In [1]: import numpy as np

In [2]: import numpy.linalg as la

In [3]: np.set_printoptions(precision=2, suppress=True, linewidth=160)

In [4]: W0 = np.load("block17.npy")

In [5]: W0
Out[5]: 
array([[-9.54,  1.  , -2.81],
       [ 9.85,  1.52,  0.84],
       [ 1.84, -4.77,  8.59],
       [-5.04,  5.  , -7.04],
       [-3.1 , -8.97, -3.16],
       [-4.59,  5.08,  7.29],
       [ 6.97, -5.85,  4.15],
       [-8.12, -4.24, -4.  ],
       [ 2.76, -4.77,  8.34],
       [ 4.51,  5.62,  6.93],
       [ 4.16, -4.8 , -7.72],
       [ 7.93, -4.71,  3.87],
       [ 2.14,  7.96, -5.67],
       [-6.06, -2.52,  7.54],
       [ 1.17, -9.21,  3.72],
       [-7.05, -2.76, -6.53],
       [-1.32, -3.9 , -9.11],
       [-3.84, -8.3 , -4.05],
       [ 6.82,  6.04,  4.12],
       [ 5.  , -4.82, -7.19],
       [-4.01,  6.81,  6.13],
       [-7.85, -2.44, -5.69]])

In [6]: labels = W0[:, 0] > np.median(W0[:, 0])

In [7]: u = W0[labels].mean(axis=0) - W0[~labels].mean(axis=0)

In [8]: u
Out[8]: array([10.33, -0.23,  3.76])

In [9]: W1 = np.array([[3, 1, 1, 0, 0], [0, 3, 1, 0, 1], [2, 3, 3, 3, 0]])

In [10]: c = np.array([2, 1, -2, 2, 2])

In [11]: act = np.maximum(W0 @ W1 + c, 0)

In [12]: la.matrix_rank(act)
Out[12]: np.int64(5)

In [13]: basis = np.array([[-1, -7], [-1, 2], [0, 5], [-1, -8], [9, -4]])

In [14]: W1 @ basis
Out[14]: 
array([[ -4, -14],
       [  6,   7],
       [ -8, -17]])

In [15]: (act @ basis).round(6).argmax(axis=1)
Out[15]: array([0, 0, 0, 0, 0, 0, 0, 0, 0, 0, 0, 0, 0, 0, 0, 0, 0, 0, 0, 0, 0, 0])

In [16]: x = np.array([-2, -1, 1])

In [17]: rhs = W0 @ x

In [18]: la.solve(W0.T @ W0, W0.T @ rhs)
Out[18]: array([-2., -1.,  1.])

In [19]: np.round(la.pinv(W0) @ W0, 2) + 0
Out[19]: 
array([[1., 0., 0.],
       [0., 1., 0.],
       [0., 0., 1.]])

In [20]: rng = np.random.default_rng(920415)

In [21]: rhs = rhs + 0.05 * rng.normal(size=22)

In [22]: rhs
Out[22]: 
array([ 15.27, -20.37,   9.73,  -1.97,  12.  ,  11.33,  -3.98,  16.54,   7.55,  -7.74, -11.24,  -7.19, -17.88,  22.2 ,  10.56,  10.31,  -2.65,  11.98, -15.54,
       -12.38,   7.28,  12.43])

In [23]: c, *_ = la.lstsq(W0, rhs)

In [24]: round(la.norm(rhs - W0 @ c), 2)
Out[24]: np.float64(0.19)

In [25]: [round(float(la.norm(la.solve(W0.T @ W0 + lam * np.eye(3), W0.T @ rhs))), 2) for lam in (0, 1, 10, 100)]
Out[25]: [2.45, 2.44, 2.4, 2.07]

In [26]: c.round()
Out[26]: array([-2., -1.,  1.])
